>>> import numpy as np
>>> np.set_printoptions(precision=2, suppress=True, linewidth=100, legacy="1.25")
>>> W0 = np.load("sample12.npy")
>>> print(W0)
[[0.67 0.   0.33]
 [0.   0.5  0.5 ]
 [0.5  0.   0.5 ]]
>>> W0.inv()
Traceback (most recent call last):
  File "<python-input-4>", line 1, in <module>
    W0.inv()
    ^^^^^^
AttributeError: 'numpy.ndarray' object has no attribute 'inv'
>>> print(np.allclose(W0, W0.T))
False
>>> print(np.sort(np.abs(np.linalg.eigvals(W0))))
[0.17 0.5  1.  ]
>>> print(round(np.linalg.det(W0), 2))
0.08
>>> print(np.allclose(W0 @ W0.T, W0.T @ W0))
False
>>> out = np.array([[-5, 5], [-9, 7]])
>>> W2 = np.kron(out, W0)
>>> print(round(float(np.linalg.norm(W2, 2)), 2), np.round(np.linalg.norm(out, 2) * np.linalg.norm(W0, 2), 2))
14.42 14.42
>>> print(W2)
[[-3.35 -0.   -1.65  3.35  0.    1.65]
 [-0.   -2.5  -2.5   0.    2.5   2.5 ]
 [-2.5  -0.   -2.5   2.5   0.    2.5 ]
 [-6.03 -0.   -2.97  4.69  0.    2.31]
 [-0.   -4.5  -4.5   0.    3.5   3.5 ]
 [-4.5  -0.   -4.5   3.5   0.    3.5 ]]
>>> Q, V = np.linalg.qr(W2[:, :3])[0], np.linalg.qr(W2[:, 3:])[0]
>>> sigma = np.linalg.svd(Q.T @ V, compute_uv=False)
>>> print(np.degrees(np.arccos(sigma.clip(0, 1))))
[6.48 6.48 6.48]
>>> print((sigma > 0.9).sum())
3
>>> J = np.load("x.npy")
>>> print(J)
[[-0.67  1.2  -0.47 -0.67 -0.38  1.52 -1.5  -0.32  0.44]
 [-3.18  2.63 -2.44 -0.3  -0.25  2.93 -3.32  1.46 -0.14]
 [-0.87  6.61 -6.47 -3.27 -3.79  4.39  3.22  3.65 -1.63]
 [ 1.08 -4.3   4.88  1.48  3.58 -2.06 -1.86 -0.87  0.45]
 [-3.22  4.58 -4.41 -1.1  -2.85  3.56 -2.67 -0.14  0.58]
 [-0.12 -5.68  3.35  3.92  3.67 -4.98  0.13  0.71 -0.85]
 [ 2.54 -3.63  4.66  0.38  2.75 -1.81  0.14 -0.88  0.32]]
>>> # rows and columns are dependent
>>> print(np.abs(np.diag(np.linalg.qr(J)[1])) > 1e-9)
[ True  True  True  True False False False]
>>> print(np.allclose(J[:-1].T @ np.linalg.lstsq(J[:-1].T, J[-1])[0], J[-1]))
True
>>> print(np.round(np.trace(np.linalg.pinv(J) @ J), 2))
4.0
>>> try:
...     np.linalg.inv(J)
... except np.linalg.LinAlgError as e:
...     print(repr(e))
... 
LinAlgError('Last 2 dimensions of the array must be square')
>>> rk = np.linalg.matrix_rank(J)
>>> print(rk)
4
>>> ns = np.linalg.svd(J)[2][rk:].T
>>> print(ns.shape)
(9, 5)
>>> print([int(np.linalg.matrix_rank(np.delete(J, i, axis=0))) for i in range(7)])
[4, 4, 4, 4, 4, 4, 4]
>>> print([int(np.linalg.matrix_rank(J[:i])) for i in range(1, len(J) + 1)])
[1, 2, 3, 4, 4, 4, 4]
>>> print([int(np.linalg.matrix_rank(J[:, :j + 1])) for j in range(9)])
[1, 2, 3, 4, 4, 4, 4, 4, 4]
>>> U, sigma, Vh = np.linalg.svd(J)
>>> V = Vh[:(sigma > 1e-8).sum()]
>>> rng = np.random.default_rng(70950)
>>> vec = J[1] + 2 * J[3] + rng.integers(2) * np.eye(9)[0]
>>> print(vec)
[-0.02 -5.97  7.32  2.66  6.91 -1.19 -7.04 -0.28  0.76]
>>> print(np.diag(V.T @ V))
[0.45 0.34 0.5  0.35 0.4  0.48 0.68 0.65 0.16]
>>> data = np.loadtxt("case11.csv", delimiter=",")
>>> print(data)
[[-2.6  -1.    1.   -1.   -0.3   0.1   0.3 ]
 [ 0.2  -1.2   1.1   0.1   0.9   1.    0.2 ]
 [ 2.4   0.25 -0.18  0.55 -0.08  1.01  0.25]
 [ 2.5   0.2  -0.2   0.5  -0.1   1.1   0.3 ]]
>>> print(np.sort(np.abs(np.linalg.eigvals(W0)))[::-1])
[1.   0.5  0.17]
>>> print(W0.sum(axis=1))
[1. 1. 1.]
>>> pr = np.eye(3)[0]
>>> for _ in range(5):
...     pr = pr @ W0
...     print(pr.round(2))
... 
[0.67 0.   0.33]
[0.61 0.   0.39]
[0.6 0.  0.4]
[0.6 0.  0.4]
[0.6 0.  0.4]
>>> out = data / np.linalg.norm(data, axis=1, keepdims=True)
>>> C2 = out @ out.T
>>> print((np.abs(C2) > 0.9).astype(int))
[[1 0 0 0]
 [0 1 0 0]
 [0 0 1 1]
 [0 0 1 1]]
>>> print(np.argwhere(np.triu(np.abs(C2) > 0.95, 1)))
[[2 3]]
>>> print(C2[0])
[ 1.    0.23 -0.83 -0.81]
>>> print(round(float(np.degrees(np.arccos(np.clip(C2[0, 1], -1, 1)))), 2))
76.51
>>> vec = np.array([0, 1, 8, -2, -1, -2, 0])
>>> print((data @ vec).argmax())
0
>>> print(data @ np.ones(7))
[-3.5  2.3  4.2  4.3]
>>> vec @ data
Traceback (most recent call last):
  File "<python-input-52>", line 1, in <module>
    vec @ data
    ~~~~^~~~~~
ValueError: matmul: Input operand 1 has a mismatch in its core dimension 0, with gufunc signature (n?,k),(k,m?)->(n?,m?) (size 4 is different from 7)
>>> print(np.sign((data @ vec).round(6)))
[ 1.  1. -1. -1.]
>>> print(np.einsum("ij,j->i", data, vec))
[ 9.1   4.5  -4.23 -4.5 ]
>>> vec = np.array([-2, 1, 1, -2, 0, 1, -2])
>>> h = np.maximum(data @ vec, 0)
>>> print(np.maximum(data @ (3 * vec), 0))
[20.1  0.   0.   0. ]
>>> print(h)
[6.7 0.  0.  0. ]
>>> W = np.array([[0, 1, 2, 2],
...     [2, 3, 2, 1],
...     [2, 2, 0, 3],
...     [0, 0, 3, 1],
...     [3, 2, 2, 2],
...     [2, 3, 2, 1],
...     [3, 2, 2, 2]])
>>> c = np.array([-1, 2, -2, 1])
>>> H = np.maximum(data @ W + c, 0)
>>> print(H)
[[0.   0.   0.   0.  ]
 [4.1  6.   0.5  6.8 ]
 [1.67 8.16 7.31 7.41]
 [1.8  8.4  7.5  7.6 ]]
>>> W2 = np.array([[-3, 0, 2], [2, -1, 0], [0, 3, 2], [2, 1, -3]])
>>> print((H @ W2).round(6).argmax(axis=1))
[0 0 0 0]
>>> print(H @ W2)
[[  0.     0.     0.  ]
 [ 13.3    2.3  -11.2 ]
 [ 26.13  21.18  -4.27]
 [ 26.6   21.7   -4.2 ]]
>>> A = np.load("data.npy")
>>> print(A)
[[ 4  5  2  1  2  4  2]
 [ 5  8  5  3  7  6  4]
 [ 2  5  6  5  1  6  7]
 [ 1  3  5  8 10  8  5]
 [ 2  7  1 10  4  9  4]
 [ 4  6  6  8  9  2  7]
 [ 2  4  7  5  4  7 10]]
>>> # symmetric, so the eigenvalues are real
>>> W = np.array([[-2, 1, 1, -1, 3, -2],
...     [0, -3, -2, -2, 1, 3],
...     [3, 0, 0, 2, 1, -3],
...     [1, -2, 0, 0, 1, 3],
...     [0, 0, -1, -2, 2, -3],
...     [0, -3, -3, 2, 1, 0],
...     [-1, 0, -3, 0, -2, -2]])
>>> c = np.array([-3, 5, 0, -1, -1, -4])
>>> H = np.maximum(A @ W + c, 0)
>>> print(H)
[[ 0  0  0  0 23  0]
 [ 1  0  0  0 42  0]
 [ 9  0  0  9 15  0]
 [13  0  0  0 36  0]
 [ 2  0  0  0 32 20]
 [ 8  0  0  0 37  0]
 [ 9  0  0  9 16  0]]
>>> print(np.linalg.matrix_rank(H))
4
>>> W2 = np.array([[1, 5, 4], [6, 0, 6], [0, 9, 9], [3, 7, 3], [3, 6, 6], [9, 8, 1]])
>>> print(W @ W2)
[[ -8  -6  20]
 [  6  -2 -33]
 [-15  11  21]
 [ 19  35   1]
 [-27 -35  -6]
 [ -9  -7 -33]
 [-25 -60 -45]]
>>> print(H @ W2)
[[ 69 138 138]
 [127 257 256]
 [ 81 198 153]
 [121 281 268]
 [278 362 220]
 [119 262 254]
 [ 84 204 159]]
>>> print([round(float(np.linalg.det(A[:i, :i])), 2) + 0 for i in range(1, 8)])
[4.0, 7.0, 10.0, 32.0, -3160.0, 27472.0, 79984.0]
>>> print(np.all(np.linalg.eigvalsh(A) > 0))
False
>>> try:
...     np.linalg.cholesky(A)
... except np.linalg.LinAlgError as e:
...     print("failed:", e)
... 
failed: Matrix is not positive definite
>>> A[7]
Traceback (most recent call last):
  File "<python-input-80>", line 1, in <module>
    A[7]
    ~^^^
IndexError: index 7 is out of bounds for axis 0 with size 7
>>> print(np.linalg.svd(A, compute_uv=False))
[36.88  8.21  7.91  7.43  4.68  1.37  0.7 ]
>>> print(np.diff(A, axis=0))
[[ 1  3  3  2  5  2  2]
 [-3 -3  1  2 -6  0  3]
 [-1 -2 -1  3  9  2 -2]
 [ 1  4 -4  2 -6  1 -1]
 [ 2 -1  5 -2  5 -7  3]
 [-2 -2  1 -3 -5  5  3]]
>>> print(np.abs(A).max())
10
>>> print(np.count_nonzero(A))
49
>>> print(A.sum(axis=0))
[20 38 32 40 37 42 39]
>>> K = np.load("block0.npy")
>>> print(K)
[[4. 1. 0. 0. 0. 0. 0. 0.]
 [0. 4. 1. 0. 0. 0. 0. 0.]
 [0. 0. 4. 1. 0. 0. 0. 0.]
 [0. 0. 0. 4. 1. 0. 0. 0.]
 [0. 0. 0. 0. 4. 1. 0. 0.]
 [0. 0. 0. 0. 0. 4. 1. 0.]
 [0. 0. 0. 0. 0. 0. 4. 1.]
 [0. 0. 0. 0. 0. 0. 0. 4.]]
>>> # triangular
>>> vec = np.array([4, 3, -4])
>>> rhs = W0 @ vec
>>> c, lr = np.zeros(3), 1 / np.linalg.norm(W0, 2) ** 2
>>> for i in range(50):
...     c -= lr * W0.T @ (W0 @ c - rhs)
...     if i % 10 == 0: print(i, round(np.linalg.norm(W0 @ c - rhs), 2))
... 
0 1.03
10 0.67
20 0.58
30 0.51
40 0.44
>>> print(c)
[ 2.71  1.   -2.13]
>>> print(round(float(np.linalg.cond(W0)), 2))
8.43
